% python3 -q
>>> import numpy as np
>>> from numpy import linalg as LA
>>> np.set_printoptions(suppress=True, linewidth=160)
>>> J = 0.9 ** np.abs(np.subtract.outer(np.arange(5), np.arange(5)))
>>> J.round(2)
array([[1.  , 0.9 , 0.81, 0.73, 0.66],
       [0.9 , 1.  , 0.9 , 0.81, 0.73],
       [0.81, 0.9 , 1.  , 0.9 , 0.81],
       [0.73, 0.81, 0.9 , 1.  , 0.9 ],
       [0.66, 0.73, 0.81, 0.9 , 1.  ]])
>>> ev, evecs = LA.eigh(J)
>>> np.unique(ev.round(6) + 0, return_counts=True)[1]
array([1, 1, 1, 1, 1])
>>> np.round(LA.svd(J, compute_uv=False), 2)
array([4.26, 0.45, 0.15, 0.08, 0.06])
>>> np.round(np.abs(evecs[:, -1]), 2)
array([0.43, 0.46, 0.46, 0.46, 0.43])
>>> np.round(LA.eigvalsh(J + -1 * np.eye(5)), 2)
array([-0.94, -0.92, -0.85, -0.55,  3.26])
>>> np.round(evecs.T @ evecs, 2) + 0
array([[1., 0., 0., 0., 0.],
       [0., 1., 0., 0., 0.],
       [0., 0., 1., 0., 0.],
       [0., 0., 0., 1., 0.],
       [0., 0., 0., 0., 1.]])
>>> np.round(ev.sum(), 2), np.trace(J)
(np.float64(5.0), np.float64(5.0))
>>> np.abs(evecs[:, -1]).round(6).argmax()
np.int64(2)
>>> x = np.ones(5)
>>> for _ in range(6):
...     x = J @ x
...     x /= LA.norm(x)
...     print(round(x @ J @ x, 2))
... 
4.26
4.26
4.26
4.26
4.26
4.26
>>> round(LA.eigvalsh(J)[-1], 2)
np.float64(4.26)
>>> x.round(2)
array([0.43, 0.46, 0.46, 0.46, 0.43])
>>> P = np.triu(np.array([[2, 3, -1, 3, 2],
...     [2, 0, 2, 1, 3],
...     [-3, -1, -1, 3, -1],
...     [0, -3, -1, 2, 0],
...     [-1, 0, 3, -2, 0]]), 1) + np.eye(5)
>>> out = P @ J @ LA.inv(P)
>>> round(float(LA.det(out)), 2)
0.0
>>> np.round(np.poly(out), 2) + 0
array([ 1.  , -5.  ,  3.3 , -0.67,  0.05,  0.  ])
>>> ev, evecs = LA.eig(J)
>>> np.round(np.prod(ev), 2)
np.float64(0.0)
>>> np.round(np.sort(LA.eigvals(LA.inv(J))), 2)
array([ 0.23,  2.2 ,  6.85, 12.59, 17.23])
>>> ev.round(2)
array([4.26, 0.45, 0.15, 0.08, 0.06])
>>> feats = np.load("arr.npy")
>>> feats
array([[ 40,  22,  12, -58,  16, -16,   6,  -4,  38, -42],
       [ 22,  85,  66,  14, -56, -25, -48,  41,  83,  39],
       [ 12,  66,  52,  20, -48, -18, -40,  34,  62,  38],
       [-58,  14,  20, 113, -64,  13, -41,  33, -16, 100],
       [ 16, -56, -48, -64,  64,   8,  48, -40, -40, -72],
       [-16, -25, -18,  13,   8,  10,   9,  -8, -29,   3],
       [  6, -48, -40, -41,  48,   9,  37, -31, -38, -50],
       [ -4,  41,  34,  33, -40,  -8, -31,  26,  33,  41],
       [ 38,  83,  62, -16, -40, -29, -38,  33,  89,  13],
       [-42,  39,  38, 100, -72,   3, -50,  41,  13,  97]])
>>> ev, evecs = LA.eigh(feats)
>>> np.unique(ev.round(6) + 0, return_counts=True)[1]
array([8, 1, 1])
>>> np.abs(evecs[:, -1]).round(6).argmax()
np.int64(9)
>>> np.round(LA.eigvalsh(feats @ feats), 2) + 0
array([     0.  ,      0.  ,      0.  ,      0.  ,      0.  ,      0.  ,      0.  ,      0.  ,  51250.63, 149470.37])
>>> (ev > 1e-8).sum(), (ev < -1e-8).sum()
(np.int64(2), np.int64(0))
>>> round(float(ev.sum()), 2), np.trace(feats)
(613.0, np.int64(613))
>>> rank = LA.matrix_rank(feats)
>>> rank
np.int64(2)
>>> null = LA.svd(feats)[2][rank:].T
>>> [int(LA.matrix_rank(feats[:, :j + 1])) for j in range(10)]
[1, 2, 2, 2, 2, 2, 2, 2, 2, 2]
>>> [int(LA.matrix_rank(feats[:i])) for i in range(1, len(feats) + 1)]
[1, 2, 2, 2, 2, 2, 2, 2, 2, 2]
>>> np.allclose(feats @ null, 0)
True
>>> [int(LA.matrix_rank(np.delete(feats, i, axis=0))) for i in range(10)]
[2, 2, 2, 2, 2, 2, 2, 2, 2, 2]
>>> LA.matrix_rank(feats.T @ feats), LA.matrix_rank(feats @ feats.T)
(np.int64(2), np.int64(2))
>>> u, g = feats[9], feats[3]
>>> u @ g
np.int64(32584)
>>> u @ u
np.int64(33681)
>>> p = (u @ g) / (u @ u) * u
>>> np.outer(u, g)
array([[ 2436,  -588,  -840, -4746,  2688,  -546,  1722, -1386,   672, -4200],
       [-2262,   546,   780,  4407, -2496,   507, -1599,  1287,  -624,  3900],
       [-2204,   532,   760,  4294, -2432,   494, -1558,  1254,  -608,  3800],
       [-5800,  1400,  2000, 11300, -6400,  1300, -4100,  3300, -1600, 10000],
       [ 4176, -1008, -1440, -8136,  4608,  -936,  2952, -2376,  1152, -7200],
       [ -174,    42,    60,   339,  -192,    39,  -123,    99,   -48,   300],
       [ 2900,  -700, -1000, -5650,  3200,  -650,  2050, -1650,   800, -5000],
       [-2378,   574,   820,  4633, -2624,   533, -1681,  1353,  -656,  4100],
       [ -754,   182,   260,  1469,  -832,   169,  -533,   429,  -208,  1300],
       [-5626,  1358,  1940, 10961, -6208,  1261, -3977,  3201, -1552,  9700]])
>>> np.round((g - p) @ u, 2)
np.float64(-0.0)
>>> np.round(g - p, 2)
array([-17.37, -23.73, -16.76,  16.26,   5.65,  10.1 ,   7.37,  -6.66, -28.58,   6.16])
